$ python3 -q
>>> import numpy as np
>>> np.set_printoptions(precision=2, suppress=True, linewidth=100, sign=" ")
>>> def tidy(a):
...     return np.round(a, 2) + 0
... 
>>> E = np.array([[-3, -3, -3, -3],
...     [-3, -6, -6, -6],
...     [-3, -6, -9, -9],
...     [-3, -6, -9, -12]])
>>> vals, vecs = np.linalg.eigh(E)
>>> x = np.array([6, 4, 1, 2])
>>> tidy(np.linalg.eigvalsh(E[1:, 1:]))
array([-23.68,  -2.36,  -0.97])
>>> print(x @ E @ x)
-693
>>> np.abs(E).sum(axis=1).max(), tidy(np.abs(vals).max())
(np.int64(30), np.float64(24.87))
>>> f = np.array([0, 1, 0, 2])
>>> B = E + np.outer(f, np.eye(4)[3])
>>> tidy(np.linalg.det(B) / np.linalg.det(E)), tidy(1 + np.linalg.solve(E, f)[3])
(np.float64(0.33), np.float64(0.33))
>>> B
array([[ -3.,  -3.,  -3.,  -3.],
       [ -3.,  -6.,  -6.,  -5.],
       [ -3.,  -6.,  -9.,  -9.],
       [ -3.,  -6.,  -9., -10.]])
>>> np.allclose(E @ E.T, E.T @ E)
True
>>> print(tidy(np.sort(np.abs(np.linalg.eigvals(E)))))
[  0.85   1.28   3.    24.87]
>>> E.inv()
Traceback (most recent call last):
  File "<python-input-15>", line 1, in <module>
    E.inv()
    ^^^^^
AttributeError: 'numpy.ndarray' object has no attribute 'inv'
>>> assert E == E.T
Traceback (most recent call last):
  File "<python-input-16>", line 1, in <module>
    assert E == E.T
           ^^^^^^^^
ValueError: The truth value of an array with more than one element is ambiguous. Use a.any() or a.all()
>>> np.linalg.matrix_power(E, 4)
array([[  19926,   37422,   50382,   57267],
       [  37422,   70308,   94689,  107649],
       [  50382,   94689,  127575,  145071],
       [  57267,  107649,  145071,  164997]])
>>> A = np.load("m.npy")
>>> print(A)
[[ 20  22  24  22  22   4  12   8  14  26]
 [ 22  34  25  27  34   3  16  20  28  37]
 [ 24  25  29  26  25   5  14   8  15  30]
 [ 22  27  26  25  27   4  14  12  19  31]
 [ 22  34  25  27  34   3  16  20  28  37]
 [  4   3   5   4   3   1   2   0   1   4]
 [ 12  16  14  14  16   2   8   8  12  18]
 [  8  20   8  12  20   0   8  16  20  20]
 [ 14  28  15  19  28   1  12  20  26  29]
 [ 26  37  30  31  37   4  18  20  29  41]]
>>> A.ravel(order="F")
array([ 20,  22,  24,  22,  22,   4,  12,   8,  14,  26,  22,  34,  25,  27,  34,   3,  16,  20,
        28,  37,  24,  25,  29,  26,  25,   5,  14,   8,  15,  30,  22,  27,  26,  25,  27,   4,
        14,  12,  19,  31,  22,  34,  25,  27,  34,   3,  16,  20,  28,  37,   4,   3,   5,   4,
         3,   1,   2,   0,   1,   4,  12,  16,  14,  14,  16,   2,   8,   8,  12,  18,   8,  20,
         8,  12,  20,   0,   8,  16,  20,  20,  14,  28,  15,  19,  28,   1,  12,  20,  26,  29,
        26,  37,  30,  31,  37,   4,  18,  20,  29,  41])
>>> print(A.reshape(2, -1))
[[ 20  22  24  22  22   4  12   8  14  26  22  34  25  27  34   3  16  20  28  37  24  25  29  26
   25   5  14   8  15  30  22  27  26  25  27   4  14  12  19  31  22  34  25  27  34   3  16  20
   28  37]
 [  4   3   5   4   3   1   2   0   1   4  12  16  14  14  16   2   8   8  12  18   8  20   8  12
   20   0   8  16  20  20  14  28  15  19  28   1  12  20  26  29  26  37  30  31  37   4  18  20
   29  41]]
>>> A.reshape(10, 11)
Traceback (most recent call last):
  File "<python-input-22>", line 1, in <module>
    A.reshape(10, 11)
    ~~~~~~~~~^^^^^^^^
ValueError: cannot reshape array of size 100 into shape (10,11)
>>> t3 = A.reshape(10, 2, -1)
>>> np.einsum("ihd,ihd->ih", t3, t3)
array([[ 2428,  1096],
       [ 4150,  2818],
       [ 3343,  1410],
       [ 3243,  1678],
       [ 4150,  2818],
       [   75,    22],
       [ 1048,   600],
       [ 1072,  1120],
       [ 2350,  2062],
       [ 5275,  3262]])
>>> rk = np.linalg.matrix_rank(A)
>>> rk
np.int64(2)
>>> ns = np.linalg.svd(A)[2][rk:].T
>>> ns.shape
(10, 8)
>>> [int(np.linalg.matrix_rank(np.delete(A, i, axis=0))) for i in range(10)]
[2, 2, 2, 2, 2, 2, 2, 2, 2, 2]
>>> [int(np.linalg.matrix_rank(A[:i])) for i in range(1, len(A) + 1)]
[1, 2, 2, 2, 2, 2, 2, 2, 2, 2]
>>> B = np.array([[-2, -1],
...     [-2, 1],
...     [1, 1],
...     [-2, 0],
...     [-1, 0],
...     [-2, -2],
...     [1, -1],
...     [-1, -1],
...     [-1, 2],
...     [0, -1]])
>>> B.T @ A.T
array([[-144, -213, -165, -174, -213,  -21, -102, -120, -171, -234],
       [   0,   14,   -2,    4,   14,   -2,    4,   16,   18,   12]])
>>> B @ A
Traceback (most recent call last):
  File "<python-input-33>", line 1, in <module>
    B @ A
    ~~^~~
ValueError: matmul: Input operand 1 has a mismatch in its core dimension 0, with gufunc signature (n?,k),(k,m?)->(n?,m?) (size 10 is different from 2)
>>> np.linalg.matrix_rank(A @ B)
np.int64(2)
